$ python -q
>>> import numpy as np
>>> import numpy.linalg as la
>>> np.set_printoptions(precision=3, suppress=True, linewidth=100, floatmode="fixed")
>>> tidy = lambda a: np.round(a, 3) + 0
>>> arr = np.load("run5.npy")
>>> print(arr)
[[18.609 14.910 45.963 45.360]
 [22.053 16.295 44.976 45.016]
 [20.508 14.490 44.762 44.390]
 [19.715 14.826 44.241 45.768]
 [19.803 15.937 46.686 44.965]
 [19.831 15.868 44.078 44.388]
 [19.534 14.597 45.375 45.345]
 [19.721 14.834 43.814 45.088]
 [20.326 14.034 45.689 45.697]
 [21.181 14.677 43.362 45.757]
 [18.379 14.935 44.731 45.863]
 [19.943 13.762 44.009 44.701]
 [21.679 16.580 42.542 43.400]
 [19.525 14.560 45.456 43.555]
 [20.734 15.096 44.761 45.304]
 [20.485 14.096 45.797 46.053]
 [18.741 15.518 45.714 45.702]
 [21.188 15.004 46.463 44.312]
 [19.027 15.482 43.944 44.412]
 [20.481 14.654 46.515 46.538]
 [19.191 14.244 45.706 45.077]
 [21.679 15.251 45.775 43.822]
 [18.943 15.372 45.547 45.803]
 [19.949 14.804 46.920 47.136]
 [18.983 15.457 45.881 43.338]
 [20.286 13.795 43.910 46.175]
 [19.825 13.632 43.962 43.776]
 [20.282 17.550 45.448 43.622]
 [20.110 14.821 43.834 45.587]
 [20.438 15.965 45.479 45.477]
 [19.839 14.837 45.118 44.067]
 [18.432 14.020 47.344 44.367]
 [20.201 16.515 44.474 44.873]
 [20.470 15.966 44.541 42.679]
 [19.731 15.402 47.392 43.648]
 [19.655 16.330 45.738 44.339]
 [19.363 14.139 46.254 45.662]
 [19.521 14.937 44.704 45.260]
 [19.893 15.310 43.399 44.388]
 [20.218 15.903 44.850 46.591]
 [18.476 14.893 43.920 44.325]]
>>> U, sig, Vt = la.svd(arr)
>>> print(tidy(sig))
[437.936   6.911   6.503   4.496]
>>> Y = U[:, :1] @ np.diag(sig[:1]) @ Vt[:1]
>>> print(tidy(la.norm(arr - Y, 2)), tidy(sig[1]))
6.911 6.911
>>> print(tidy(la.norm(arr - Y) / la.norm(arr)))
0.024
>>> print(la.matrix_rank(arr, rtol=0.05))
1
>>> print(la.matrix_rank(Y))
1
>>> M = np.load("a.npy")
>>> print(M)
[[ 1.220  0.370  0.500 -0.620 -0.360  0.800 -1.040 -2.450 -0.420  1.350 -0.850]
 [ 2.420 -1.250  1.380 -4.540 -0.340  1.740 -4.260 -0.330  1.560  5.310 -0.410]
 [ 0.730 -0.010  1.700 -0.810 -1.450  1.850 -1.580 -3.290 -0.480  1.050 -0.660]
 [ 1.630  0.450 -2.200 -0.790  2.240 -1.800  0.050  1.820  0.570  2.000 -0.470]
 [-1.740 -0.450  0.140  0.980 -0.320 -0.280  1.120  1.810  0.180 -2.070  0.970]
 [ 0.990  0.340 -0.800 -0.390  0.830 -0.550 -0.180  0.000  0.060  1.100 -0.450]
 [-2.010 -0.750 -1.380  0.810  1.170 -1.890  1.860  5.370  1.080 -2.010  1.620]
 [-1.250 -2.730  2.580 -3.390 -1.670  1.990 -2.900  3.310  2.280  1.610  1.800]
 [-1.510  0.060 -0.680  1.630  0.310 -0.990  1.840  1.780 -0.120 -2.360  0.710]
 [-2.040 -1.200 -1.060  0.080  1.030 -1.630  1.270  6.010  1.530 -1.470  1.870]
 [-0.400  0.360 -1.120  1.040  0.840 -1.160  1.320  1.200 -0.120 -1.040  0.160]
 [-0.070  0.880 -0.480  1.550  0.110 -0.390  1.200 -1.440 -0.960 -1.260 -0.470]]
>>> f = np.array([-4, 2])
>>> print(tidy(np.polyval(f, M[4])))
[ 8.960  3.800  1.440 -1.920  3.280  3.120 -2.480 -5.240  1.280 10.280 -1.880]
>>> print(tidy(np.convolve(M[4], f)))
[ 6.960 -1.680 -1.460 -3.640  3.240  0.480 -5.040 -5.000  2.900  8.640 -8.020  1.940]
>>> U, sig, Vt = la.svd(M)
>>> print(np.argmax(sig[:-1] / (sig[1:] + 1e-6)) + 1)
3
>>> Y = U[:, :3] @ np.diag(sig[:3]) @ Vt[:3]
>>> print(tidy(np.abs(M - Y).max()))
0.0
>>> print(tidy(Y))
[[ 1.220  0.370  0.500 -0.620 -0.360  0.800 -1.040 -2.450 -0.420  1.350 -0.850]
 [ 2.420 -1.250  1.380 -4.540 -0.340  1.740 -4.260 -0.330  1.560  5.310 -0.410]
 [ 0.730 -0.010  1.700 -0.810 -1.450  1.850 -1.580 -3.290 -0.480  1.050 -0.660]
 [ 1.630  0.450 -2.200 -0.790  2.240 -1.800  0.050  1.820  0.570  2.000 -0.470]
 [-1.740 -0.450  0.140  0.980 -0.320 -0.280  1.120  1.810  0.180 -2.070  0.970]
 [ 0.990  0.340 -0.800 -0.390  0.830 -0.550 -0.180  0.000  0.060  1.100 -0.450]
 [-2.010 -0.750 -1.380  0.810  1.170 -1.890  1.860  5.370  1.080 -2.010  1.620]
 [-1.250 -2.730  2.580 -3.390 -1.670  1.990 -2.900  3.310  2.280  1.610  1.800]
 [-1.510  0.060 -0.680  1.630  0.310 -0.990  1.840  1.780 -0.120 -2.360  0.710]
 [-2.040 -1.200 -1.060  0.080  1.030 -1.630  1.270  6.010  1.530 -1.470  1.870]
 [-0.400  0.360 -1.120  1.040  0.840 -1.160  1.320  1.200 -0.120 -1.040  0.160]
 [-0.070  0.880 -0.480  1.550  0.110 -0.390  1.200 -1.440 -0.960 -1.260 -0.470]]
>>> print(tidy(la.norm(M - Y, 2)), tidy(sig[3]))
0.0 0.0
>>> F = np.array([[1, 2, 3, 1, 3, 0, 2, 3],
...     [3, 1, 2, 3, 1, 3, 0, 2],
...     [2, 3, 1, 2, 3, 1, 3, 0],
...     [0, 2, 3, 1, 2, 3, 1, 3],
...     [3, 0, 2, 3, 1, 2, 3, 1],
...     [1, 3, 0, 2, 3, 1, 2, 3],
...     [3, 1, 3, 0, 2, 3, 1, 2],
...     [2, 3, 1, 3, 0, 2, 3, 1]])
>>> f = np.array([-1, 1, 5])
>>> print(np.array([np.convolve(row, f, "same") for row in F]))
[[-1  4 12 13  8 13 -1 13]
 [ 2 14  4 12 13  8 13  2]
 [-1 12 14  4 12 13  8 15]
 [-2 -1 12 14  4 12 13  8]
 [ 3 13 -1 12 14  4 12 16]
 [-2  8 13 -1 12 14  4 13]
 [ 2 13  8 13 -1 12 14  7]
 [-1 12 13  8 13 -1 12 16]]
>>> print(np.convolve(F[6], f))
[-3  2 13  8 13 -1 12 14  7 10]
>>> print(F @ (-1.0) ** np.arange(8))
[ 3.000 -3.000  3.000 -3.000  3.000 -3.000  3.000 -3.000]
>>> print(np.allclose(F @ F.T, F.T @ F))
True
>>> print(F @ np.ones(8))
[15.000 15.000 15.000 15.000 15.000 15.000 15.000 15.000]
>>> print((F @ F)[0])
[34 26 28 32 23 30 32 20]
>>> print(tidy(np.sort(np.abs(np.fft.fft(F[0])))), tidy(np.sort(la.svd(F, compute_uv=False))))
[ 1.299  1.299  2.236  2.236  3.000  4.931  4.931 15.000] [ 1.299  1.299  2.236  2.236  3.000  4.931  4.931 15.000]
>>> Q, Rm = la.qr(F)
>>> print(tidy(Q.T @ Q))
[[1.000 0.000 0.000 0.000 0.000 0.000 0.000 0.000]
 [0.000 1.000 0.000 0.000 0.000 0.000 0.000 0.000]
 [0.000 0.000 1.000 0.000 0.000 0.000 0.000 0.000]
 [0.000 0.000 0.000 1.000 0.000 0.000 0.000 0.000]
 [0.000 0.000 0.000 0.000 1.000 0.000 0.000 0.000]
 [0.000 0.000 0.000 0.000 0.000 1.000 0.000 0.000]
 [0.000 0.000 0.000 0.000 0.000 0.000 1.000 0.000]
 [0.000 0.000 0.000 0.000 0.000 0.000 0.000 1.000]]
>>> print(Q.shape, Rm.shape)
(8, 8) (8, 8)
>>> print(np.allclose(Rm.T @ Rm, F.T @ F))
True
>>> rng = np.random.default_rng(7647)
>>> idx = rng.permutation(8)
>>> print(idx)
[7 5 3 6 0 4 1 2]
>>> Y = F[idx][:, idx]
>>> print(np.trace(Y))
8
>>> print(tidy(la.det(Y)), tidy(la.det(F[idx])))
9225.0 -9225.0
>>> ang = np.deg2rad(72)
>>> A = np.eye(6)
>>> A[np.ix_([2, 5], [2, 5])] = [[np.cos(ang), -np.sin(ang)], [np.sin(ang), np.cos(ang)]]
>>> print(tidy(A))
[[ 1.000  0.000  0.000  0.000  0.000  0.000]
 [ 0.000  1.000  0.000  0.000  0.000  0.000]
 [ 0.000  0.000  0.309  0.000  0.000 -0.951]
 [ 0.000  0.000  0.000  1.000  0.000  0.000]
 [ 0.000  0.000  0.000  0.000  1.000  0.000]
 [ 0.000  0.000  0.951  0.000  0.000  0.309]]
>>> U, sig, Vt = la.svd(M)
>>> V = Vt[:(sig > 1e-8).sum()]
>>> x0 = M[1] + -3 * M[7] + rng.integers(2) * np.eye(11)[2]
>>> print(tidy(x0))
[  6.170   6.940  -6.360   5.630   4.670  -4.230   4.440 -10.260  -5.280   0.480  -5.810]
>>> print(tidy(la.norm(x0 - V.T @ V @ x0)))
0.0
>>> print(np.allclose(V.T @ V @ x0, x0))
True
>>> print(tidy(np.diag(V.T @ V)))
[0.266 0.126 0.287 0.278 0.235 0.217 0.239 0.700 0.107 0.435 0.110]
>>> print(la.matrix_rank(np.vstack([M, x0])))
3
>>> x0 = np.array([5, -1, 5, 0])
>>> target = arr @ x0
>>> c, lr = np.zeros(4), 1 / la.norm(arr, 2) ** 2
>>> for i in range(50):
...     c -= lr * arr.T @ (arr @ c - target)
...     if i % 10 == 0: print(i, round(la.norm(arr @ c - target), 3))
... 
0 27.395
10 27.355
20 27.315
30 27.276
40 27.236
>>> print(tidy(c))
[1.344 0.999 3.005 2.952]
>>> mat = np.load("case12.npy")
>>> print(mat)
[[  3.185   3.206  -1.718   0.369]
 [  1.253   1.280  -0.693   0.172]
 [ -7.623  -7.629   4.227  -0.906]
 [  1.655   1.688  -0.920   0.170]
 [ -6.122  -6.051   3.273  -0.668]
 [ 13.297  13.282  -7.337   1.458]
 [  0.039   0.194  -0.084  -0.029]
 [ -8.697  -8.659   4.798  -0.954]
 [ -1.853  -1.996   1.116  -0.281]
 [  0.279   0.357  -0.237   0.064]
 [ -1.474  -1.496   0.763  -0.158]
 [ -7.986  -7.901   4.444  -0.823]
 [  8.161   8.277  -4.579   0.778]
 [  8.828   8.727  -4.910   0.996]
 [  6.230   6.178  -3.431   0.720]
 [ -1.858  -1.921   1.055  -0.210]
 [  4.480   4.482  -2.425   0.552]
 [-17.874 -17.825   9.922  -2.042]
 [  9.034   8.901  -4.980   0.974]
 [  3.474   3.491  -2.001   0.358]
 [ 14.188  14.188  -7.815   1.567]
 [  2.284   2.353  -1.245   0.273]
 [ -0.185  -0.092   0.048  -0.047]
 [  7.035   6.915  -3.805   0.793]
 [ -0.186  -0.260   0.083  -0.001]
 [-20.552 -20.578  11.336  -2.340]
 [  0.610   0.708  -0.481   0.053]
 [ -3.447  -3.642   2.055  -0.390]
 [ 11.881  11.823  -6.615   1.380]
 [-10.303 -10.251   5.735  -1.057]
 [ -3.244  -3.081   1.747  -0.279]
 [ 18.464  18.408 -10.302   2.007]
 [ 12.514  12.604  -7.011   1.487]
 [ 12.116  12.161  -6.741   1.368]
 [  6.248   6.260  -3.459   0.663]
 [ -5.425  -5.282   2.916  -0.632]
 [  2.909   2.954  -1.628   0.307]
 [  5.928   5.982  -3.326   0.571]
 [ 10.963  11.035  -6.073   1.233]
 [-15.671 -15.607   8.737  -1.907]
 [-13.911 -13.986   7.709  -1.584]
 [ -3.017  -3.041   1.695  -0.381]
 [ -5.767  -5.821   3.312  -0.709]
 [ 15.033  15.087  -8.314   1.580]
 [ -6.219  -6.199   3.408  -0.656]
 [ -6.986  -6.992   3.971  -0.827]
 [ -7.850  -7.745   4.312  -0.929]
 [  7.073   7.095  -3.936   0.828]]
>>> U, sig, Vt = la.svd(mat)
>>> print(tidy(sig))
[93.668  0.411  0.370  0.287]
>>> Y = U[:, :1] @ np.diag(sig[:1]) @ Vt[:1]
>>> print(la.matrix_rank(mat, rtol=0.05))
1
>>> print(tidy(la.norm(mat - Y) / la.norm(mat)))
0.007
>>> print(tidy(la.norm(mat - Y, 2)), tidy(sig[1]))
0.411 0.411
